In [1]: import numpy as np

In [2]: from numpy import linalg as LA

In [3]: np.set_printoptions(suppress=True, linewidth=120)

In [4]: tidy = lambda a: np.round(a, 3) + 0

In [5]: F = np.load("test4.npy")

In [6]: F
Out[6]: 
array([[ 4.192, -2.915,  2.921],
       [ 4.034, -3.012,  3.009],
       [ 3.916, -3.067,  2.911],
       [ 4.025, -3.027,  2.915],
       [ 4.095, -2.862,  3.041],
       [ 3.855, -3.111,  3.002],
       [ 3.88 , -2.851,  2.868],
       [ 4.023, -2.972,  2.976],
       [ 4.01 , -2.846,  3.011],
       [ 3.924, -2.91 ,  3.099],
       [ 4.038, -2.995,  2.909],
       [ 4.156, -2.865,  3.142],
       [ 4.153, -2.777,  2.967],
       [ 4.087, -2.962,  3.036],
       [ 0.098, -0.768,  2.017],
       [ 0.04 , -0.784,  1.861],
       [-0.224, -1.091,  2.107],
       [ 0.183, -1.171,  2.088],
       [ 0.045, -0.98 ,  2.064],
       [ 0.14 , -1.077,  1.961],
       [ 0.136, -0.966,  1.972],
       [ 0.079, -0.95 ,  1.953],
       [ 0.068, -1.23 ,  1.95 ],
       [-0.112, -1.025,  1.898],
       [-0.063, -1.039,  1.959],
       [ 0.051, -1.085,  1.935],
       [ 0.161, -0.905,  1.955],
       [-0.1  , -0.846,  1.919]])

In [7]: C2 = np.cov(F, rowvar=False)

In [8]: tidy(np.corrcoef(F[:, 1], F[:, 2])[0, 1])
Out[8]: np.float64(-0.985)

In [9]: tidy(np.median(F, axis=0))
Out[9]: array([ 2.019, -2.003,  2.488])

In [10]: W = np.array([[0, 2, 0, 3, 3], [2, 0, 1, 1, 0], [1, 1, 0, 1, 0]])

In [11]: coef = np.array([2, 1, 1, 3, 1])

In [12]: H = np.maximum(F @ W + coef, 0)

In [13]: (H > 0).mean(axis=0)
Out[13]: array([0.5 , 1.  , 0.25, 1.  , 1.  ])

In [14]: basis = np.array([[-1, -2, -1], [0, 0, 1], [-2, -2, 0], [-2, 2, 2], [2, 1, -2]])

In [15]: W @ basis
Out[15]: 
array([[ 0,  9,  2],
       [-6, -4,  0],
       [-3,  0,  2]])

In [16]: (H @ basis).round(6).argmax(axis=1)
Out[16]: array([1, 1, 1, 1, 1, 1, 1, 1, 1, 1, 1, 1, 1, 1, 2, 2, 2, 2, 2, 2, 2, 2, 2, 2, 2, 2, 2, 2])

In [17]: idx = F[:, 1] > np.median(F[:, 1])

In [18]: u = F[idx].mean(axis=0) - F[~idx].mean(axis=0)

In [19]: np.argsort(-np.abs(u).round(6), kind="stable")
Out[19]: array([0, 1, 2])

In [20]: (((F - F.mean(axis=0)) @ u > 0) == idx).mean()
Out[20]: np.float64(1.0)

In [21]: ((F - F.mean(axis=0)) @ u > 0).astype(int)
Out[21]: array([0, 0, 0, 0, 0, 0, 0, 0, 0, 0, 0, 0, 0, 0, 1, 1, 1, 1, 1, 1, 1, 1, 1, 1, 1, 1, 1, 1])

In [22]: Xs = F - F.mean(axis=1)
---------------------------------------------------------------------------
ValueError                                Traceback (most recent call last)
Cell In[22], line 1
----> 1 Xs = F - F.mean(axis=1)

ValueError: operands could not be broadcast together with shapes (28,3) (28,) 

In [23]: Xs = F - F.mean(axis=0)

In [24]: Uu, sigma, Vh = LA.svd(Xs, full_matrices=False)

In [25]: tidy(sigma)
Out[25]: array([12.064,  0.638,  0.371])

In [26]: tidy((sigma ** 2).sum() ** 2 / (sigma ** 4).sum())
Out[26]: np.float64(1.007)

In [27]: np.searchsorted(np.cumsum(sigma ** 2) / (sigma ** 2).sum(), 0.9) + 1
Out[27]: np.int64(1)

In [28]: LA.matrix_rank(Xs)
Out[28]: np.int64(3)

In [29]: (np.sign(Uu[:, 0]) == np.sign(Uu[0, 0])).astype(int)
Out[29]: array([1, 1, 1, 1, 1, 1, 1, 1, 1, 1, 1, 1, 1, 1, 0, 0, 0, 0, 0, 0, 0, 0, 0, 0, 0, 0, 0, 0])

In [30]: tidy(np.abs(Vh[-1]))
Out[30]: array([0.175, 0.147, 0.973])

In [31]: np.abs(Vh[0]).argmax()
Out[31]: np.int64(0)

In [32]: tidy(sigma ** 2 / (sigma ** 2).sum())
Out[32]: array([0.996, 0.003, 0.001])

In [33]: np.abs(Uu[:, 0]).argmax()
Out[33]: np.int64(27)
